In [1]: import numpy as np

In [2]: np.set_printoptions(precision=1, suppress=True, linewidth=120, floatmode="fixed")

In [3]: tidy = lambda a: np.round(a, 1) + 0

In [4]: F = np.array([[-1, -2], [0, 1]])

In [5]: w, vecs = np.linalg.eig(F)

In [6]: np.prod(w)
Out[6]: np.float64(-1.0)

In [7]: w
Out[7]: array([-1.0,  1.0])

In [8]: tidy(np.sort(np.linalg.eigvals(F @ F)))
Out[8]: array([1.0, 1.0])

In [9]: t = np.radians(180)

In [10]: R = np.eye(2)

In [11]: R[1, 1] = R[0, 0] = np.cos(t)

In [12]: R[1, 0], R[0, 1] = -np.sin(t), np.sin(t)

In [13]: tidy(R)
Out[13]: 
array([[-1.0,  0.0],
       [ 0.0, -1.0]])

In [14]: other = F @ R.T

In [15]: tidy(np.linalg.det(R)), np.trace(R)
Out[15]: (np.float64(1.0), np.float64(-2.0))

In [16]: tidy(np.abs(other - F).max(axis=0))
Out[16]: array([2.0, 4.0])

In [17]: tidy(np.linalg.svd(F, compute_uv=False)), tidy(np.linalg.svd(other, compute_uv=False))
Out[17]: (array([2.4, 0.4]), array([2.4, 0.4]))

In [18]: np.allclose(F @ F.T, other @ other.T)
Out[18]: True

In [19]: np.poly(F)
Out[19]: array([ 1.0,  0.0, -1.0])

In [20]: tidy(np.linalg.det(2 * F)), tidy(np.linalg.det(F))
Out[20]: (np.float64(-4.0), np.float64(-1.0))

In [21]: F @ F
Out[21]: 
array([[1, 0],
       [0, 1]])

In [22]: np.allclose(F @ F.T, F.T @ F)
Out[22]: False

In [23]: np.trace(F)
Out[23]: np.int64(0)

In [24]: tidy(np.linalg.det(F))
Out[24]: np.float64(-1.0)

In [25]: tidy(np.sort(np.abs(np.linalg.eigvals(F))))
Out[25]: array([1.0, 1.0])

In [26]: assert F == F.T
---------------------------------------------------------------------------
ValueError                                Traceback (most recent call last)
Cell In[26], line 1
----> 1 assert F == F.T

ValueError: The truth value of an array with more than one element is ambiguous. Use a.any() or a.all()

In [27]: F.inv()
---------------------------------------------------------------------------
AttributeError                            Traceback (most recent call last)
Cell In[27], line 1
----> 1 F.inv()

AttributeError: 'numpy.ndarray' object has no attribute 'inv'

In [28]: feats = np.loadtxt("out0.csv", delimiter=",")

In [29]: tidy(feats)
Out[29]: 
array([[ 1.0,  0.1,  0.0,  0.1,  0.0,  0.0],
       [ 0.1,  0.4, -0.5, -0.6, -0.2, -0.5],
       [ 0.0, -0.5,  0.6, -0.5, -0.1, -0.4],
       [ 0.1, -0.6, -0.5,  0.4, -0.2, -0.5],
       [ 0.0, -0.2, -0.1, -0.2,  1.0, -0.1],
       [ 0.0, -0.5, -0.4, -0.5, -0.1,  0.6]])

In [30]: tidy(feats.mean(axis=0))
Out[30]: array([ 0.2, -0.2, -0.1, -0.2,  0.1, -0.1])

In [31]: feats.shape
Out[31]: (6, 6)

In [32]: np.linalg.rank(feats)
---------------------------------------------------------------------------
AttributeError                            Traceback (most recent call last)
Cell In[32], line 1
----> 1 np.linalg.rank(feats)

AttributeError: module 'numpy.linalg' has no attribute 'rank'

In [33]: tidy(feats.sum(axis=0))
Out[33]: array([ 1.2, -1.2, -0.8, -1.2,  0.4, -0.8])

In [34]: tidy(np.linalg.svd(feats, compute_uv=False))
Out[34]: array([1.0, 1.0, 1.0, 1.0, 1.0, 1.0])

In [35]: np.linalg.matrix_rank(feats)
Out[35]: np.int64(6)

In [36]: tidy(np.diff(feats, axis=0))
Out[36]: 
array([[-0.9,  0.4, -0.5, -0.6, -0.2, -0.5],
       [ 0.0, -0.9,  1.1,  0.1,  0.0,  0.1],
       [ 0.0, -0.1, -1.1,  0.9,  0.0, -0.1],
       [ 0.0,  0.4,  0.3, -0.6,  1.1,  0.3],
       [ 0.0, -0.3, -0.3, -0.3, -1.1,  0.7]])

In [37]: vec = np.array([0, 4, 2, -6, -3, -1])

In [38]: tidy(np.linalg.inv(feats))
Out[38]: 
array([[ 1.0,  0.1,  0.0,  0.1,  0.0,  0.0],
       [ 0.1,  0.4, -0.5, -0.6, -0.2, -0.5],
       [ 0.0, -0.5,  0.6, -0.5, -0.1, -0.4],
       [ 0.1, -0.6, -0.5,  0.4, -0.2, -0.5],
       [ 0.0, -0.2, -0.1, -0.2,  1.0, -0.1],
       [ 0.0, -0.5, -0.4, -0.5, -0.1,  0.6]])

In [39]: tidy(np.linalg.det(feats))
Out[39]: np.float64(-1.0)

In [40]: tidy(np.linalg.norm(vec)), tidy(np.linalg.norm(feats @ vec))
Out[40]: (np.float64(8.1), np.float64(8.1))

In [41]: w, vecs = np.linalg.eigh(feats)

In [42]: tidy(vecs.T @ vecs)
Out[42]: 
array([[1.0, 0.0, 0.0, 0.0, 0.0, 0.0],
       [0.0, 1.0, 0.0, 0.0, 0.0, 0.0],
       [0.0, 0.0, 1.0, 0.0, 0.0, 0.0],
       [0.0, 0.0, 0.0, 1.0, 0.0, 0.0],
       [0.0, 0.0, 0.0, 0.0, 1.0, 0.0],
       [0.0, 0.0, 0.0, 0.0, 0.0, 1.0]])

In [43]: np.unique(w.round(6) + 0, return_counts=True)[1]
Out[43]: array([1, 5])

In [44]: tidy(w.sum()), np.trace(feats)
Out[44]: (np.float64(4.0), np.float64(4.0))

In [45]: mat = np.loadtxt("a.csv", delimiter=",")

In [46]: mat
Out[46]: 
array([[-0.5,  0.1, -1.1,  0.2],
       [ 0.7,  1.4,  1.4, -0.6],
       [ 1.7,  0.5,  3.3,  0.9],
       [ 1.4, -0.3,  2.8, -1.7],
       [ 2.2,  0.8,  4.4, -0.1],
       [ 1.6,  0.1,  3.5, -0.1],
       [-0.9,  0.0, -1.9,  0.3],
       [ 0.6,  0.9,  1.3,  0.4],
       [-1.8,  0.2, -3.6, -0.2],
       [-1.6, -1.8, -3.1,  0.2],
       [ 0.5, -0.5,  1.1,  1.0],
       [ 1.1,  0.7,  2.2, -0.4],
       [ 0.3, -0.4,  0.5,  0.2],
       [-0.5,  0.6, -0.9, -0.5],
       [-1.1, -0.6, -2.2, -0.5],
       [ 1.6,  0.9,  3.1,  0.2],
       [ 0.5,  0.7,  1.0, -1.8],
       [-0.4, -1.1, -0.9,  1.3],
       [-1.6, -1.2, -3.2,  0.2]])

In [47]: left, sigma, Vt = np.linalg.svd(mat)

In [48]: tidy(sigma)
Out[48]: array([12.2,  3.5,  2.5,  0.2])

In [49]: other = left[:, :3] @ np.diag(sigma[:3]) @ Vt[:3]

In [50]: np.linalg.matrix_rank(other)
Out[50]: np.int64(3)

In [51]: tidy(other)
Out[51]: 
array([[-0.5,  0.1, -1.1,  0.2],
       [ 0.7,  1.4,  1.4, -0.6],
       [ 1.7,  0.5,  3.3,  0.9],
       [ 1.4, -0.3,  2.8, -1.7],
       [ 2.2,  0.8,  4.4, -0.1],
       [ 1.7,  0.1,  3.4, -0.1],
       [-0.9,  0.0, -1.9,  0.3],
       [ 0.6,  0.9,  1.3,  0.4],
       [-1.8,  0.2, -3.6, -0.2],
       [-1.6, -1.8, -3.1,  0.2],
       [ 0.5, -0.5,  1.1,  1.0],
       [ 1.1,  0.7,  2.2, -0.4],
       [ 0.3, -0.4,  0.5,  0.2],
       [-0.5,  0.6, -0.9, -0.5],
       [-1.1, -0.6, -2.2, -0.5],
       [ 1.6,  0.9,  3.1,  0.2],
       [ 0.5,  0.7,  1.0, -1.8],
       [-0.4, -1.1, -0.9,  1.3],
       [-1.6, -1.2, -3.2,  0.2]])

In [52]: tidy(np.linalg.norm(mat - other, 2)), tidy(sigma[3])
Out[52]: (np.float64(0.2), np.float64(0.2))
